$ python -q
>>> import numpy as np
>>> np.set_printoptions(precision=1, suppress=True, linewidth=140, sign=" ")
>>> arr = np.loadtxt("mat.csv", delimiter=",")
>>> print(arr)
[[ 0.  3.  4.  2.  1.  2.  3.  0.  4.]
 [ 4. 11.  0.  3.  3.  5.  0.  5.  3.]
 [ 3.  4.  3.  3.  2.  2.  5.  1.  5.]
 [ 0.  4.  0.  1.  1.  4.  3.  1.  1.]
 [ 1.  0.  5.  2.  3.  2.  4.  4.  4.]
 [ 5.  2.  1.  5.  5. -3.  1.  3.  2.]
 [ 2.  0.  1.  5.  4.  0. 11.  0.  5.]
 [ 2.  5.  4.  2.  4.  0.  1.  9.  2.]
 [ 1.  4.  0.  0.  1.  5.  1.  5. 10.]]
>>> print(np.allclose(arr @ arr.T, arr.T @ arr))
False
>>> print((arr - arr.T) / 2)
[[ 0.  -0.5  0.5  1.   0.  -1.5  0.5 -1.   1.5]
 [ 0.5  0.  -2.  -0.5  1.5  1.5  0.   0.  -0.5]
 [-0.5  2.   0.   1.5 -1.5  0.5  2.  -1.5  2.5]
 [-1.   0.5 -1.5  0.  -0.5 -0.5 -1.  -0.5  0.5]
 [ 0.  -1.5  1.5  0.5  0.  -1.5  0.   0.   1.5]
 [ 1.5 -1.5 -0.5  0.5  1.5  0.   0.5  1.5 -1.5]
 [-0.5  0.  -2.   1.   0.  -0.5  0.  -0.5  2. ]
 [ 1.   0.   1.5  0.5  0.  -1.5  0.5  0.  -1.5]
 [-1.5  0.5 -2.5 -0.5 -1.5  1.5 -2.   1.5  0. ]]
>>> print(arr @ arr)
[[  45.   77.   22.   50.   48.   47.   69.   51.   94.]
 [  85.  192.   56.   85.   97.   81.   46.  145.  114.]
 [  54.  106.   42.   71.   69.   67.  104.   74.  131.]
 [  46.   65.   16.   52.   53.   19.   46.   51.   52.]
 [  48.   71.   56.   63.   68.   40.  100.   81.  115.]
 [  11.   78.   58.   30.   36.   71.   68.   64.   81.]
 [  34.   50.   42.   75.   70.   59.  168.   47.  139.]
 [  58.  138.   77.   64.   81.   63.   70.  138.  104.]
 [  64.  122.   35.   56.   75.   59.   38.  134.  145.]]
>>> print(np.linalg.matrix_power(arr, 2))
[[  45.   77.   22.   50.   48.   47.   69.   51.   94.]
 [  85.  192.   56.   85.   97.   81.   46.  145.  114.]
 [  54.  106.   42.   71.   69.   67.  104.   74.  131.]
 [  46.   65.   16.   52.   53.   19.   46.   51.   52.]
 [  48.   71.   56.   63.   68.   40.  100.   81.  115.]
 [  11.   78.   58.   30.   36.   71.   68.   64.   81.]
 [  34.   50.   42.   75.   70.   59.  168.   47.  139.]
 [  58.  138.   77.   64.   81.   63.   70.  138.  104.]
 [  64.  122.   35.   56.   75.   59.   38.  134.  145.]]
>>> print(np.round(np.abs(np.linalg.eigvals(arr)).max(), 1))
26.1
>>> print(np.sort(np.abs(np.linalg.eigvals(arr))))
[  0.1   2.1   3.6   3.7   3.7   6.7   7.3  10.4  26.1]
>>> print(np.allclose(arr, arr.T))
False
>>> print(np.round(np.linalg.det(arr), 1))
-146920.0
